$ python3 -q
>>> import numpy as np
>>> np.set_printoptions(precision=2, suppress=True, linewidth=200, sign=" ")
>>> feats = np.loadtxt("arr.csv", delimiter=",")
>>> feats
array([[ 1., -1., -1.,  1.,  1., -1., -1.,  1.],
       [ 1., -1.,  1., -1.,  1., -1.,  1., -1.]])
>>> t = np.radians(120)
>>> Rm = np.eye(8)
>>> Rm[0, 0] = Rm[5, 5] = np.cos(t)
>>> Rm[0, 5], Rm[5, 0] = -np.sin(t), np.sin(t)
>>> Rm
array([[-0.5 ,  0.  ,  0.  ,  0.  ,  0.  , -0.87,  0.  ,  0.  ],
       [ 0.  ,  1.  ,  0.  ,  0.  ,  0.  ,  0.  ,  0.  ,  0.  ],
       [ 0.  ,  0.  ,  1.  ,  0.  ,  0.  ,  0.  ,  0.  ,  0.  ],
       [ 0.  ,  0.  ,  0.  ,  1.  ,  0.  ,  0.  ,  0.  ,  0.  ],
       [ 0.  ,  0.  ,  0.  ,  0.  ,  1.  ,  0.  ,  0.  ,  0.  ],
       [ 0.87,  0.  ,  0.  ,  0.  ,  0.  , -0.5 ,  0.  ,  0.  ],
       [ 0.  ,  0.  ,  0.  ,  0.  ,  0.  ,  0.  ,  1.  ,  0.  ],
       [ 0.  ,  0.  ,  0.  ,  0.  ,  0.  ,  0.  ,  0.  ,  1.  ]])
>>> other = feats @ Rm.T
>>> round(float(np.linalg.det(Rm)), 2), np.trace(Rm)
(1.0, np.float64(5.0))
>>> np.allclose(feats @ feats.T, other @ other.T)
True
>>> np.abs(other - feats).max(axis=0)
array([ 0.63,  0.  ,  0.  ,  0.  ,  0.  ,  2.37,  0.  ,  0.  ])
>>> t3 = np.stack([feats, -3 * feats, feats[::-1]])
>>> t3.shape
(3, 2, 8)
>>> t3.sum(axis=0)
array([[-1.,  1.,  3., -3., -1.,  1.,  3., -3.],
       [-1.,  1., -3.,  3., -1.,  1., -3.,  3.]])
>>> round(np.linalg.norm(feats) ** 2 / np.linalg.norm(feats, 2) ** 2, 2)
np.float64(2.0)
>>> round(np.linalg.norm(feats, 1), 2), round(np.linalg.norm(feats, np.inf), 2)
(np.float64(2.0), np.float64(8.0))
>>> np.round(np.linalg.norm(feats, "nuc"), 2)
np.float64(5.66)
>>> round(float(np.linalg.norm(feats, 2)), 2)
2.83
>>> round(np.linalg.norm(feats[0] - feats[1]), 2)
np.float64(4.0)
>>> def softmax(z):
...     e = np.exp(z - z.max(axis=-1, keepdims=True))
...     return e / e.sum(axis=-1, keepdims=True)
... 
>>> softmax(feats).sum(axis=1)
array([ 1.,  1.])
>>> np.round(softmax(10 * feats[1]), 2) + 0
array([ 0.25,  0.  ,  0.25,  0.  ,  0.25,  0.  ,  0.25,  0.  ])
>>> softmax(feats[1] + 3)
array([ 0.22,  0.03,  0.22,  0.03,  0.22,  0.03,  0.22,  0.03])
>>> S = feats @ feats.T / np.sqrt(8)
>>> softmax(S)[1] @ feats
array([ 1.  , -1.  ,  0.89, -0.89,  1.  , -1.  ,  0.89, -0.89])
>>> softmax(S)
array([[ 0.94,  0.06],
       [ 0.06,  0.94]])
>>> softmax(S + np.triu(np.full(S.shape, -np.inf), 1))
array([[ 1.  ,  0.  ],
       [ 0.06,  0.94]])
>>> np.diff(feats, axis=0)
array([[ 0.,  0.,  2., -2.,  0.,  0.,  2., -2.]])
>>> np.linalg.matrix_rank(feats)
np.int64(2)
>>> feats - feats[0]
array([[ 0.,  0.,  0.,  0.,  0.,  0.,  0.,  0.],
       [ 0.,  0.,  2., -2.,  0.,  0.,  2., -2.]])
>>> np.linalg.svd(feats, compute_uv=False)
array([ 2.83,  2.83])
>>> feats.sum(axis=1)
array([ 0.,  0.])
>>> feats.sum(axis=0)
array([ 2., -2.,  0.,  0.,  2., -2.,  0.,  0.])
>>> np.abs(feats).max()
np.float64(1.0)
>>> J = np.load("case18.npy")
>>> J
array([[ 1, -1,  1, -1],
       [ 1,  0,  0,  0]])
>>> other = J / np.sqrt((J ** 2).mean(axis=1, keepdims=True))
>>> np.linalg.norm(other, axis=1)
array([ 2.,  2.])
>>> np.linalg.matrix_rank(J - J.mean(axis=1, keepdims=True))
np.int64(2)
>>> J - J.mean(axis=1, keepdims=True)
array([[ 1.  , -1.  ,  1.  , -1.  ],
       [ 0.75, -0.25, -0.25, -0.25]])
>>> vec = np.array([5, 3, -5, 2])
>>> h = np.maximum(J @ vec, 0)
>>> np.tanh(J @ vec)
array([-1.,  1.])
>>> h
array([ 0,  5])
>>> np.maximum(J @ vec, 0) - np.maximum(-J @ vec, 0)
array([-5,  5])
>>> J * (h > 1e-9)[:, None]
array([[ 0,  0,  0,  0],
       [ 1,  0,  0,  0]])
>>> np.flatnonzero(h > 1e-9)
array([ 1])
>>> m1 = np.loadtxt("test15.csv", delimiter=",")
>>> m1
array([[ 0.,  0.,  1.,  1.],
       [ 0.,  0.,  0.,  0.],
       [ 1.,  0.,  0.,  0.],
       [ 1.,  0.,  0.,  0.]])
>>> # 2 blocks once reordered
>>> hat = np.triu(np.array([[-2, 0, 1, -1], [-2, 0, 3, 3], [3, 0, 3, 1], [1, 1, 0, -3]]), 1) + np.eye(4)
>>> other = hat @ m1 @ np.linalg.inv(hat)
>>> other
array([[ 0.,  0.,  1.,  0.],
       [ 6.,  0., -6., 12.],
       [ 2.,  0., -2.,  4.],
       [ 1.,  0., -1.,  2.]])
>>> U, sigma, Vh = np.linalg.svd(other)
>>> vecs = Vh[:(sigma > 1e-8).sum()]
>>> rng = np.random.default_rng(4452)
>>> vec = other[3] + -2 * other[1] + rng.integers(2) * np.eye(4)[1]
>>> vec
array([-11.,   0.,  11., -22.])
>>> np.round(np.diag(vecs.T @ vecs), 2) + 0
array([ 0.2,  0. ,  1. ,  0.8])
>>> np.linalg.matrix_rank(np.vstack([other, vec]))
np.int64(2)
>>> round(float(np.linalg.norm(vec - vecs.T @ vecs @ vec)), 2)
0.0
>>> np.allclose(vecs.T @ vecs @ vec, vec)
True
>>> data = np.loadtxt("sample0.csv", delimiter=",")
>>> data.round(2) + 0
array([[ -0.92,   8.02,   5.59, -10.26,   6.92,  -7.1 ],
       [ -1.18,   4.89,   3.44,  -5.71,   3.08,  -3.7 ],
       [ -0.91,   2.6 ,   1.68,  -2.45,   0.62,  -1.69],
       [ -0.57,   1.56,   0.84,  -1.11,  -0.19,  -1.  ],
       [ -0.43,   1.25,   0.59,  -0.75,  -0.34,  -0.82],
       [ -0.06,   0.38,   0.07,  -0.07,  -0.3 ,  -0.31],
       [ -0.06,   0.35,   0.06,  -0.07,  -0.28,  -0.3 ],
       [  0.  ,   0.1 ,   0.01,  -0.01,  -0.1 ,  -0.1 ],
       [  0.  ,   0.04,   0.  ,   0.  ,  -0.04,  -0.04],
       [ -0.23,  -0.66,   0.2 ,  -0.17,   0.79,   0.88],
       [ -1.76,  -2.09,   1.26,  -0.76,   2.35,   3.85],
       [ -2.63,  -2.73,   1.78,  -0.94,   2.83,   5.36],
       [ -3.21,  -3.15,   2.12,  -1.03,   3.09,   6.35],
       [ -7.2 ,  -5.91,   4.18,  -1.16,   4.05,  13.11],
       [-10.23,  -8.  ,   5.58,  -0.92,   4.26,  18.23]])
>>> # null space of dimension 3
>>> W1 = np.array([[-2, -1, 3, 2, 0],
...     [2, -1, 0, 0, -2],
...     [-2, 3, 1, 3, -3],
...     [2, 3, 0, 0, 2],
...     [2, -3, 3, 1, 3],
...     [2, 1, -3, -2, -3]])
>>> coef = np.array([2, 0, 1, 0, 0])
>>> hid = np.maximum(data @ W1 + coef, 0)
>>> (hid > 0).astype(int)
array([[ 0,  0,  1,  1,  0],
       [ 0,  0,  1,  1,  0],
       [ 0,  0,  1,  1,  0],
       [ 1,  0,  1,  1,  0],
       [ 1,  0,  1,  1,  0],
       [ 1,  1,  1,  1,  0],
       [ 1,  1,  1,  1,  0],
       [ 1,  1,  1,  1,  0],
       [ 1,  1,  1,  1,  0],
       [ 1,  0,  1,  0,  1],
       [ 1,  1,  0,  0,  0],
       [ 1,  1,  0,  0,  0],
       [ 1,  1,  0,  0,  0],
       [ 1,  1,  0,  0,  0],
       [ 1,  1,  0,  0,  0]])
>>> cent = np.array([[8, -4, -3], [-6, 6, 9], [-4, -3, 9], [-7, -4, 0], [-4, 0, -3]])
>>> (hid @ cent).round(6).argmax(axis=1)
array([ 2,  2,  2,  2,  2,  2,  2,  0,  0,  0,  0,  0,  0,  2,  2])
